$ ipython --no-banner

In [1]: import numpy as np

In [2]: from numpy import linalg as LA

In [3]: np.set_printoptions(precision=3, suppress=True, linewidth=120)

In [4]: def tidy(a):
   ...:     return np.round(a, 3) + 0
   ...: 

In [5]: data = np.load("data.npy")

In [6]: print(tidy(data))
[[ 0.966  0.259  0.   ]
 [-0.259  0.966  0.   ]
 [ 0.     0.     1.   ]]

In [7]: # 2 groups of indices that never mix

In [8]: print((LA.matrix_power((data != 0) + (data.T != 0) + np.eye(3), 3) > 0).astype(int))
[[1 1 0]
 [1 1 0]
 [0 0 1]]

In [9]: tidy(np.sort(LA.eigvals(data).real))
Out[9]: array([0.966, 0.966, 1.   ])

In [10]: print(tidy(data @ data))
[[ 0.866  0.5    0.   ]
 [-0.5    0.866  0.   ]
 [ 0.     0.     1.   ]]

In [11]: print((data != 0).astype(int))
[[1 1 0]
 [1 1 0]
 [0 0 1]]

In [12]: F = np.load("case17.npy")

In [13]: F
Out[13]: 
array([[ 0.02 ,  1.028,  1.069],
       [ 0.025,  1.047,  1.139],
       [-0.004,  1.015,  0.96 ],
       [-0.045,  1.029,  0.937],
       [ 0.053,  1.038,  0.982],
       [ 0.103,  0.959,  0.96 ],
       [ 1.001,  1.048,  1.047],
       [ 0.975,  1.051,  0.945],
       [ 1.071,  1.036,  0.999],
       [ 1.056,  0.979,  0.969],
       [ 0.938,  1.09 ,  0.925],
       [ 0.951,  0.981,  0.958],
       [ 0.025,  2.01 ,  1.014],
       [ 0.023,  1.953,  1.024],
       [-0.068,  1.953,  0.989],
       [ 0.056,  2.076,  0.945],
       [-0.039,  1.959,  1.068],
       [-0.089,  2.032,  0.972]])

In [14]: Xs = F - F.mean(axis=0)

In [15]: U, sv, VT = LA.svd(Xs, full_matrices=False)

In [16]: print(tidy((sv ** 2).sum() ** 2 / (sv ** 4).sum()))
1.597

In [17]: np.abs(U[:, 0]).argmax()
Out[17]: np.int64(17)

In [18]: np.abs(VT[0]).argmax()
Out[18]: np.int64(0)

In [19]: LA.matrix_rank(Xs)
Out[19]: np.int64(3)

In [20]: tidy(VT[0] * np.sign(VT[0, np.abs(VT[0]).argmax()]))
Out[20]: array([ 0.724, -0.69 , -0.019])

In [21]: np.searchsorted(np.cumsum(sv ** 2) / (sv ** 2).sum(), 0.9) + 1
Out[21]: np.int64(2)

In [22]: dist = LA.norm(F[:, None] - F[None], axis=-1)

In [23]: dist[12].round(6).argsort(kind="stable")[:4]
Out[23]: array([12, 13, 16, 15])

In [24]: np.unravel_index(dist.round(6).argmax(), dist.shape)
Out[24]: (np.int64(9), np.int64(17))

In [25]: LA.matrix_rank(dist ** 2)
Out[25]: np.int64(5)

In [26]: tidy(dist[:5, :5])
Out[26]: 
array([[0.   , 0.073, 0.112, 0.147, 0.094],
       [0.073, 0.   , 0.184, 0.215, 0.16 ],
       [0.112, 0.184, 0.   , 0.049, 0.065],
       [0.147, 0.215, 0.049, 0.   , 0.108],
       [0.094, 0.16 , 0.065, 0.108, 0.   ]])

In [27]: Xs = (F - F.mean(axis=0)) / F.std(axis=0)

In [28]: np.argwhere(np.abs(Xs) > 2)
Out[28]: array([[1, 2]])

In [29]: beta = LA.lstsq(np.delete(Xs, 1, axis=1), Xs[:, 1])[0]

In [30]: tidy(1 - np.var(Xs[:, 1] - np.delete(Xs, 1, axis=1) @ beta))
Out[30]: np.float64(0.27)

In [31]: hat = F @ LA.solve(F.T @ F, F.T)

In [32]: np.trace(hat)
Out[32]: np.float64(3.0)

In [33]: print(tidy(hat @ F[:, 2]))
[1.069 1.139 0.96  0.937 0.982 0.96  1.047 0.945 0.999 0.969 0.925 0.958 1.014 1.024 0.989 0.945 1.068 0.972]

In [34]: np.allclose(hat @ hat, hat)
Out[34]: True

In [35]: tidy(LA.eigvalsh(hat))
Out[35]: array([0., 0., 0., 0., 0., 0., 0., 0., 0., 0., 0., 0., 0., 0., 0., 1., 1., 1.])

In [36]: Xs = F - F.mean(axis=0)

In [37]: evecs = LA.svd(Xs)[2][:1]

In [38]: out = Xs - Xs @ evecs.T @ evecs

In [39]: tidy(np.diag(evecs.T @ evecs))
Out[39]: array([0.524, 0.476, 0.   ])

In [40]: W0 = np.load("test9.npy")

In [41]: W0
Out[41]: 
array([[ 8, -2,  2,  0,  0],
       [-2,  8, -2,  2,  0],
       [ 2, -2,  8, -2,  2],
       [ 0,  2, -2,  8, -2],
       [ 0,  0,  2, -2,  8]])

In [42]: # equal to its transpose

In [43]: def softmax(z):
    ...:     e = np.exp(z - z.max(axis=-1, keepdims=True))
    ...:     return e / e.sum(axis=-1, keepdims=True)
    ...: 

In [44]: tidy(softmax(10 * W0[0]))
Out[44]: array([1., 0., 0., 0., 0.])

In [45]: tidy(softmax(W0[0]))
Out[45]: array([0.997, 0.   , 0.002, 0.   , 0.   ])

In [46]: tidy(softmax(W0).sum(axis=1))
Out[46]: array([1., 1., 1., 1., 1.])

In [47]: scores = W0 @ W0.T / np.sqrt(5)

In [48]: tidy(softmax(scores + np.triu(np.full(scores.shape, -np.inf), 1)))
Out[48]: 
array([[1., 0., 0., 0., 0.],
       [0., 1., 0., 0., 0.],
       [0., 0., 1., 0., 0.],
       [0., 0., 0., 1., 0.],
       [0., 0., 0., 0., 1.]])

In [49]: softmax(scores).round(6).argmax(axis=1)
Out[49]: array([0, 1, 2, 3, 4])

In [50]: hat = np.triu(np.array([[4, 2, 2, 5, 5],
    ...:     [0, 3, 5, 0, 4],
    ...:     [3, 3, 0, 5, 4],
    ...:     [3, 2, 4, 2, 1],
    ...:     [3, 2, 0, 2, 4]]), 1) + np.eye(5)

In [51]: out = hat @ W0 @ LA.inv(hat)

In [52]: print(tidy(LA.det(out)))
21824.0

In [53]: X = np.loadtxt("arr.csv", delimiter=",")

In [54]: X
Out[54]: 
array([[ 6.009,  5.033,  2.952,  3.941,  3.052,  5.981],
       [ 9.012,  7.975,  3.945,  2.03 ,  2.018,  9.998],
       [14.913, 12.936,  7.953,  2.996,  4.027, 18.012],
       [ 3.037,  8.988,  7.956,  4.048,  1.076,  8.962],
       [14.964, 11.979,  8.996, 10.974,  8.984, 15.992],
       [12.054, 12.88 ,  4.931,  8.979,  3.995, 11.064],
       [ 3.088,  4.998,  2.101,  4.029,  1.047,  2.994]])

In [55]: out = X / np.sqrt((X ** 2).mean(axis=1, keepdims=True))

In [56]: LA.matrix_rank(X - X.mean(axis=1, keepdims=True))
Out[56]: np.int64(5)

In [57]: tidy(out[1])
Out[57]: array([1.347, 1.192, 0.59 , 0.303, 0.302, 1.494])

In [58]: LA.matrix_rank(out) == LA.matrix_rank(X)
Out[58]: np.True_
